>>> import numpy as np
>>> from numpy import linalg as LA
>>> np.set_printoptions(suppress=True, linewidth=200)
>>> X = np.load("out8.npy")
>>> X
array([[1, 0, 0, 0, 0, 0],
       [0, 0, 0, 0, 1, 0],
       [0, 0, 0, 1, 0, 0],
       [0, 0, 1, 0, 0, 0],
       [0, 0, 0, 0, 0, 1],
       [0, 1, 0, 0, 0, 0]])
>>> x0 = np.array([6, 1, -3, 7, 1, 7])
>>> rhs = X @ x0
>>> c, lr = np.zeros(6), 1 / LA.norm(X, 2) ** 2
>>> for i in range(8):
...     c -= lr * X.T @ (X @ c - rhs)
...     if i % 2 == 0: print(i, round(LA.norm(X @ c - rhs), 2))
... 
0 0.0
2 0.0
4 0.0
6 0.0
>>> np.round(LA.cond(X), 2)
np.float64(1.0)
>>> C2 = X.T @ X
>>> (X @ X.T).shape
(6, 6)
>>> np.round(LA.eigvalsh(C2)[::-1], 2)
array([1., 1., 1., 1., 1., 1.])
>>> np.allclose(C2, C2.T)
True
>>> np.round(LA.pinv(X), 2)
array([[1., 0., 0., 0., 0., 0.],
       [0., 0., 0., 0., 0., 1.],
       [0., 0., 0., 1., 0., 0.],
       [0., 0., 1., 0., 0., 0.],
       [0., 1., 0., 0., 0., 0.],
       [0., 0., 0., 0., 1., 0.]])
>>> np.round(LA.norm(X, axis=0), 2)
array([1., 1., 1., 1., 1., 1.])
>>> X[:, 0] @ X[:, 5]
np.int64(0)
>>> X.T @ X
array([[1, 0, 0, 0, 0, 0],
       [0, 1, 0, 0, 0, 0],
       [0, 0, 1, 0, 0, 0],
       [0, 0, 0, 1, 0, 0],
       [0, 0, 0, 0, 1, 0],
       [0, 0, 0, 0, 0, 1]])
>>> out = X / LA.norm(X, axis=1, keepdims=True)
>>> C2 = out @ out.T
>>> np.argwhere(np.triu(np.abs(C2) > 0.95, 1))
array([], shape=(0, 2), dtype=int64)
>>> (np.abs(C2) > 0.9).astype(int)
array([[1, 0, 0, 0, 0, 0],
       [0, 1, 0, 0, 0, 0],
       [0, 0, 1, 0, 0, 0],
       [0, 0, 0, 1, 0, 0],
       [0, 0, 0, 0, 1, 0],
       [0, 0, 0, 0, 0, 1]])
>>> np.degrees(np.arccos(np.clip(C2[2, 5], -1, 1)))
np.float64(90.0)
>>> (C2 - 2 * np.eye(6)).round(6).argmax(axis=1)
array([1, 0, 0, 0, 0, 0])
>>> np.round(LA.norm(out, axis=1), 2)
array([1., 1., 1., 1., 1., 1.])
>>> C2[2]
array([0., 0., 1., 0., 0., 0.])
>>> rng = np.random.default_rng(52951)
>>> out = X + rng.integers(-2, 3, (6, 1)) @ rng.integers(-2, 3, (1, 6))
>>> out
array([[-1,  1,  0,  0,  2,  1],
       [-2,  1,  0,  0,  3,  1],
       [ 2, -1,  0,  1, -2, -1],
       [ 0,  0,  1,  0,  0,  0],
       [ 0,  0,  0,  0,  0,  1],
       [ 4, -1,  0,  0, -4, -2]])
>>> LA.matrix_rank(out - X, tol=1e-8)
np.int64(1)
>>> np.round(LA.svd(out - X, compute_uv=False), 2) + 0
array([8.37, 0.  , 0.  , 0.  , 0.  , 0.  ])
>>> np.abs(out - X).sum(axis=1)
array([ 6,  6,  6,  0,  0, 12])
>>> out - X
array([[-2,  1,  0,  0,  2,  1],
       [-2,  1,  0,  0,  2,  1],
       [ 2, -1,  0,  0, -2, -1],
       [ 0,  0,  0,  0,  0,  0],
       [ 0,  0,  0,  0,  0,  0],
       [ 4, -2,  0,  0, -4, -2]])
>>> K = np.load("test12.npy")
>>> K
array([[ -0.5,   0. ,  -0.1,  -0.2,  -2.3],
       [  0.1,  -0.4,  -0.3,  -0.5,  -1. ],
       [ 22. ,  26. ,   0. , -16. ,  -4. ],
       [  0.9,  -0.6,   0.4,  -0.5,   0. ],
       [  0.9,   0.7,  -0.1,   0.2,  -0.1],
       [ -1.1,  -0.5,  -0.4,  -0.4,  -1.5],
       [ -1.7,   0.8,   0.1,  -1.1,  -1.8],
       [  0.1,  -0.9,  -0.1,  -0.5,  -0.7],
       [ -0.3,  -0.1,  -1.6,   1.6,   0.8],
       [ -1.1,   0.3,  -0.6,   1.8,  -0.8],
       [ -1.9,  -0.4,   0.4,   0.5,   1.2],
       [  1. ,  -0.9,   0. ,  -1.7,   0.7],
       [  1.8,  -0.7,  -0.9,  -1.2,  -0.4],
       [  0.5,   0.3,  -2. ,   0.9,  -2.3],
       [  0.3,  -0.7,   1.7,  -0.8,   1. ],
       [  1. ,   0.8,   1.6,   0.9,  -1.8],
       [  0.4,   1.2,  -0.7,   1. ,  -1.3],
       [  0.5,   0.6,  -1.2,   0.3,  -1.1]])
>>> # row 2 is much longer than the rest
>>> C2 = np.cov(K, rowvar=False)
>>> np.round(np.polyfit(K[:, 0], K[:, 2], 1), 2)
array([ 0.01, -0.22])
>>> C2.shape
(5, 5)
>>> np.round(LA.eigvalsh(C2)[::-1], 2)
array([79.87,  1.69,  0.89,  0.75,  0.5 ])
>>> round(float(np.corrcoef(K[:, 0], K[:, 2])[0, 1]), 2)
0.05
>>> np.argsort(-K.std(axis=0).round(6), kind="stable")
array([1, 0, 3, 4, 2])
>>> x0 = np.array([4, 7, 2, 8, 9])
>>> rhs = K @ x0
>>> rhs.round(2)
array([-24.5, -16. , 106. ,  -3.8,   9. , -25.4, -26. , -16.4,  14.9,   3.7,   5.2,  -9.6, -12.7, -13.4,   2.3,   3.8,   4.9,  -3.7])
>>> np.round(LA.pinv(K) @ K, 2) + 0
array([[1., 0., 0., 0., 0.],
       [0., 1., 0., 0., 0.],
       [0., 0., 1., 0., 0.],
       [0., 0., 0., 1., 0.],
       [0., 0., 0., 0., 1.]])
>>> np.round(LA.lstsq(K, rhs)[0], 2)
array([4., 7., 2., 8., 9.])
>>> rhs = rhs + 0.1 * rng.normal(size=18)
>>> rhs.round(2)
array([-24.49, -16.04, 106.02,  -3.83,   8.92, -25.71, -25.93, -16.37,  14.94,   3.76,   5.28,  -9.63, -12.56, -13.38,   2.21,   3.85,   4.85,  -3.84])
>>> c, *_ = LA.lstsq(K, rhs)
>>> round(LA.norm(rhs - K @ c), 2)
np.float64(0.41)
>>> c.round(2)
array([4.01, 7.01, 2.  , 8.01, 9.01])
>>> c.round()
array([4., 7., 2., 8., 9.])
>>> out = np.c_[K[:, :3] @ np.array([[-8, -5, 6], [-9, 6, 2], [3, -6, 1]]), np.array([5, -2, 1, 4, -3, -2, 0, -5, -1, 4, -1, 3, -2, 2, 1, 0, 1, 4])]
>>> out.round(2)
array([[   3.7,    3.1,   -3.1,    5. ],
       [   1.9,   -1.1,   -0.5,   -2. ],
       [-410. ,   46. ,  184. ,    1. ],
       [  -0.6,  -10.5,    4.6,    4. ],
       [ -13.8,    0.3,    6.7,   -3. ],
       [  12.1,    4.9,   -8. ,   -2. ],
       [   6.7,   12.7,   -8.5,    0. ],
       [   7. ,   -5.3,   -1.3,   -5. ],
       [  -1.5,   10.5,   -3.6,   -1. ],
       [   4.3,   10.9,   -6.6,    4. ],
       [  20. ,    4.7,  -11.8,   -1. ],
       [   0.1,  -10.4,    4.2,    3. ],
       [ -10.8,   -7.8,    8.5,   -2. ],
       [ -12.7,   11.3,    1.6,    2. ],
       [   9. ,  -15.9,    2.1,    1. ],
       [ -10.4,   -9.8,    9.2,    0. ],
       [ -16.1,    9.4,    4.1,    1. ],
       [ -13. ,    8.3,    3. ,    4. ]])
>>> np.round(LA.norm(LA.qr(K)[0].T @ out, axis=0) ** 2 / ((out ** 2).sum(axis=0) + 1e-12), 2)
array([1.  , 1.  , 1.  , 0.08])
>>> LA.matrix_rank(np.c_[K, out])
np.int64(6)
>>> LA.matrix_rank(out)
np.int64(4)
>>> M = np.load("mat.npy")
>>> M.round(2)
array([[ 0.99, -0.01,  0.1 ],
       [-0.01,  0.99,  0.11],
       [ 0.1 ,  0.11,  0.02]])
>>> # looks like rank 2
>>> U, sv, VT = LA.svd(M)
>>> sv.round(2) + 0
array([1., 1., 0.])
>>> out = U[:, :2] @ np.diag(sv[:2]) @ VT[:2]
>>> np.round(LA.norm(M - out) / LA.norm(M), 2)
np.float64(0.0)
>>> F = np.array([[1, 3, 3, 2], [2, 1, 3, 3], [0, 0, 1, 1], [0, 3, 0, 1]])
>>> lab = rng.permutation(4)
>>> lab
array([1, 2, 0, 3])
>>> out = F[lab][:, lab]
>>> round(LA.det(out), 2), np.round(LA.det(F[lab]), 2)
(np.float64(-11.0), np.float64(-11.0))
>>> A = np.diag(np.array([2, 2, 0, 2, 0])) + 3 * np.eye(5, k=1) + 3 * np.eye(5, k=-1)
>>> A
array([[2., 3., 0., 0., 0.],
       [3., 2., 3., 0., 0.],
       [0., 3., 0., 3., 0.],
       [0., 0., 3., 2., 3.],
       [0., 0., 0., 3., 0.]])
>>> lab = rng.permutation(5)
>>> lab
array([3, 1, 4, 0, 2])
>>> out = A[lab][:, lab]
>>> np.allclose(out, A)
False
>>> np.diag(out)
array([2., 2., 0., 2., 0.])
>>> out
array([[2., 0., 3., 0., 3.],
       [0., 2., 0., 3., 3.],
       [3., 0., 0., 0., 0.],
       [0., 3., 0., 2., 0.],
       [3., 3., 0., 0., 0.]])
>>> evals, V = LA.eigh(A)
>>> x0 = np.array([-2, 2, 0, 2, 0])
>>> (np.sign(V[:, -1].round(6)) == np.sign(V[0, -1].round(6))).astype(int)
array([1, 1, 1, 1, 1])
>>> x0 @ A @ x0
np.float64(0.0)
>>> np.round(LA.eigvalsh(A[1:, 1:]), 2)
array([-3.96, -1.11,  3.11,  5.96])
>>> evals, V = LA.eigh(A)
>>> np.unique(evals.round(6) + 0, return_counts=True)[1]
array([1, 1, 1, 1, 1])
>>> np.abs(V[:, -1]).round(6).argmax()
np.int64(1)
>>> np.round(LA.eigvalsh(A + 5 * np.eye(5)), 2)
array([ 0.84,  3.31,  5.77,  9.58, 11.5 ])
>>> np.round(np.abs(V[:, -1]), 2)
array([0.39, 0.59, 0.49, 0.47, 0.22])
>>> np.round(LA.svd(A, compute_uv=False), 2)
array([6.5 , 4.58, 4.16, 1.69, 0.77])
>>> round(float(LA.eigvals(A).sum().real), 2)
6.0
>>> np.round(LA.eigvals(A), 2)
array([ 6.5 ,  4.58,  0.77, -4.16, -1.69])
>>> round(float(LA.det(A.T)), 2)
162.0
>>> np.einsum("ii->", A)
np.float64(6.0)
>>> round(float(LA.det(A[::-1])), 2)
162.0
>>> r0 = np.array([-1, -2, -2]) + 0.5
>>> mat = np.eye(3) - 2 * np.outer(r0, r0) / (r0 @ r0)
>>> mat.round(2)
array([[ 0.89, -0.32, -0.32],
       [-0.32,  0.05, -0.95],
       [-0.32, -0.95,  0.05]])
>>> # keeps lengths
>>> r0 = np.array([1, -9])
>>> np.round(np.polyval(r0, mat[1]), 2)
array([-9.32, -8.95, -9.95])
>>> evals, V = LA.eigh(mat)
>>> x0 = np.array([1, 2, -5])
>>> np.round(V * np.abs(evals) @ V.T, 2) + 0
array([[1., 0., 0.],
       [0., 1., 0.],
       [0., 0., 1.]])
>>> np.round(LA.eigvalsh(mat[1:, 1:]), 2)
array([-0.89,  1.  ])
>>> round(float(np.abs(mat).sum(axis=1).max()), 2), np.abs(evals).max()
(1.53, np.float64(1.0))
>>> round(float(x0 @ mat @ x0), 2)
23.26
>>> E = np.array([[1, -3, 9, -27], [1, -2, 4, -8], [1, -1, 1, -1], [1, 0, 0, 0]])
>>> # row 0 is much longer than the rest
>>> round(LA.det(X), 2)
np.float64(-1.0)
>>> (LA.matrix_power((X != 0) + (X.T != 0) + np.eye(6), 6) > 0).astype(int)
array([[1, 0, 0, 0, 0, 0],
       [0, 1, 0, 0, 1, 1],
       [0, 0, 1, 1, 0, 0],
       [0, 0, 1, 1, 0, 0],
       [0, 1, 0, 0, 1, 1],
       [0, 1, 0, 0, 1, 1]])
>>> X @ X
array([[1, 0, 0, 0, 0, 0],
       [0, 0, 0, 0, 0, 1],
       [0, 0, 1, 0, 0, 0],
       [0, 0, 0, 1, 0, 0],
       [0, 1, 0, 0, 0, 0],
       [0, 0, 0, 0, 1, 0]])
>>> x0 = np.array([-1, 1, -2, -3])
>>> h = np.maximum(E @ x0, 0)
>>> E.T @ h
array([   72,  -203,   583, -1697])
>>> np.flatnonzero(h > 1e-9)
array([0, 1])
>>> h
array([59, 13,  0,  0])
>>> np.maximum(E @ x0, 0) - np.maximum(-E @ x0, 0)
array([59, 13, -1, -1])
>>> U, sv, VT = LA.svd(E)
>>> np.argmax(sv[:-1] / (sv[1:] + 1e-6)) + 1
np.int64(1)
>>> out = U[:, :1] @ np.diag(sv[:1]) @ VT[:1]
>>> LA.matrix_rank(out)
np.int64(1)
>>> out.round(2) + 0
array([[  1.24,  -3.34,   9.35, -26.82],
       [  0.39,  -1.06,   2.97,  -8.51],
       [  0.06,  -0.17,   0.47,  -1.33],
       [  0.  ,  -0.01,   0.01,  -0.04]])
>>> W0 = np.array([[2, -1, 1, -2], [2, -9, 8, 1], [-1, -3, 3, 9], [1, 9, -2, -5]])
>>> W0
array([[ 2, -1,  1, -2],
       [ 2, -9,  8,  1],
       [-1, -3,  3,  9],
       [ 1,  9, -2, -5]])
>>> proj = np.triu(np.array([[2, 1, 1, -2], [0, -1, 0, -1], [2, -2, 2, -2], [0, -1, -1, -2]]), 1) + np.eye(4)
>>> out = proj @ W0 @ LA.inv(proj)
>>> proj @ W0 - W0 @ proj
array([[ -1., -32.,  13.,  25.],
       [ -1., -11.,   0.,  16.],
       [ -2., -17.,   5.,  11.],
       [  0.,  -1.,  -1.,   7.]])
